$ python3 -q
>>> import numpy as np
>>> np.set_printoptions(suppress=True, linewidth=160)
>>> A = np.abs(np.array([[3, 2, 0], [2, 2, 3], [0, 3, 0]])) + np.eye(3)
>>> A = A / A.sum(axis=1, keepdims=True)
>>> A.round(2)
array([[0.67, 0.33, 0.  ],
       [0.25, 0.38, 0.38],
       [0.  , 0.75, 0.25]])
>>> P = np.triu(np.array([[0, -5, 9], [-5, -3, 4], [4, -4, -7]]), 1) + np.eye(3)
>>> Y = P @ A @ np.linalg.inv(P)
>>> round(np.linalg.det(Y), 2)
np.float64(-0.15)
>>> Y.round(2)
array([[ -0.58,   2.29,  -3.54],
       [  0.25,   4.62, -19.38],
       [  0.  ,   0.75,  -2.75]])
>>> f = np.array([1, 0, 0])
>>> np.round(np.polyval(f, A[0]), 2)
array([0.44, 0.11, 0.  ])
>>> np.round(np.sort(np.abs(np.linalg.eigvals(A)))[::-1], 2)
array([1.  , 0.55, 0.26])
>>> np.round(np.linalg.matrix_power(A, 2), 2)
array([[0.53, 0.35, 0.12],
       [0.26, 0.51, 0.23],
       [0.19, 0.47, 0.34]])
>>> A.sum(axis=1)
array([1., 1., 1.])
>>> A @ np.ones(3)
array([1., 1., 1.])
>>> np.round(np.linalg.matrix_power(A, 100), 2)
array([[0.33, 0.44, 0.22],
       [0.33, 0.44, 0.22],
       [0.33, 0.44, 0.22]])
>>> p = np.eye(3)[0]
>>> for _ in range(6):
...     p = p @ A
...     print(p.round(2))
... 
[0.67 0.33 0.  ]
[0.53 0.35 0.12]
[0.44 0.4  0.16]
[0.39 0.42 0.19]
[0.37 0.43 0.2 ]
[0.35 0.44 0.21]
>>> E = np.loadtxt("block8.csv", delimiter=",")
>>> E
array([[-3.,  2.,  0.],
       [ 2., -3.,  2.],
       [ 0.,  2., -3.]])
>>> f = np.array([8, 1, 8])
>>> np.convolve(E[1], f)
array([ 16., -22.,  29., -22.,  16.])
>>> np.cross(E[1, :3], E[2, :3])
array([5., 6., 4.])
>>> rng = np.random.default_rng(864089)
>>> t = rng.uniform(0, 2 * np.pi, 24)
>>> Q, _ = np.linalg.qr(np.array([[-1.2, 0.3], [-0.4, -0.7], [1.6, 0.6]]))
>>> J = 10 * np.c_[np.cos(t), np.sin(t)] @ Q.T
>>> J.round(2)
array([[-8.1 ,  1.38,  5.7 ],
       [-6.34, -1.43,  7.6 ],
       [ 0.91, -6.62,  7.44],
       [ 1.11,  5.7 , -8.14],
       [-5.82,  7.24, -3.71],
       [ 2.37,  4.95, -8.36],
       [ 3.78,  3.93, -8.38],
       [-7.7 ,  0.56,  6.36],
       [ 7.82, -0.8 , -6.18],
       [ 6.93,  0.66, -7.18],
       [-8.67,  3.65,  3.38],
       [ 2.97, -7.2 ,  6.28],
       [-8.67,  3.55,  3.51],
       [-8.57,  4.81,  1.85],
       [-5.29, -2.59,  8.08],
       [-5.84, -2.01,  7.87],
       [-0.91,  6.62, -7.44],
       [-8.38,  2.12,  5.03],
       [ 7.42, -0.08, -6.7 ],
       [-1.85,  6.93, -6.97],
       [-0.12,  6.3 , -7.76],
       [ 3.64, -7.3 ,  5.79],
       [ 8.39, -5.35, -1.  ],
       [-0.15, -6.18,  7.86]])
>>> np.round(np.trace(np.linalg.pinv(J) @ J), 2)
np.float64(2.0)
>>> np.allclose(J[:-1].T @ np.linalg.lstsq(J[:-1].T, J[-1])[0], J[-1])
True
>>> np.abs(np.diag(np.linalg.qr(J)[1])) > 1e-9
array([ True,  True, False])
>>> np.unique(J.round(6), axis=0).shape
(24, 3)
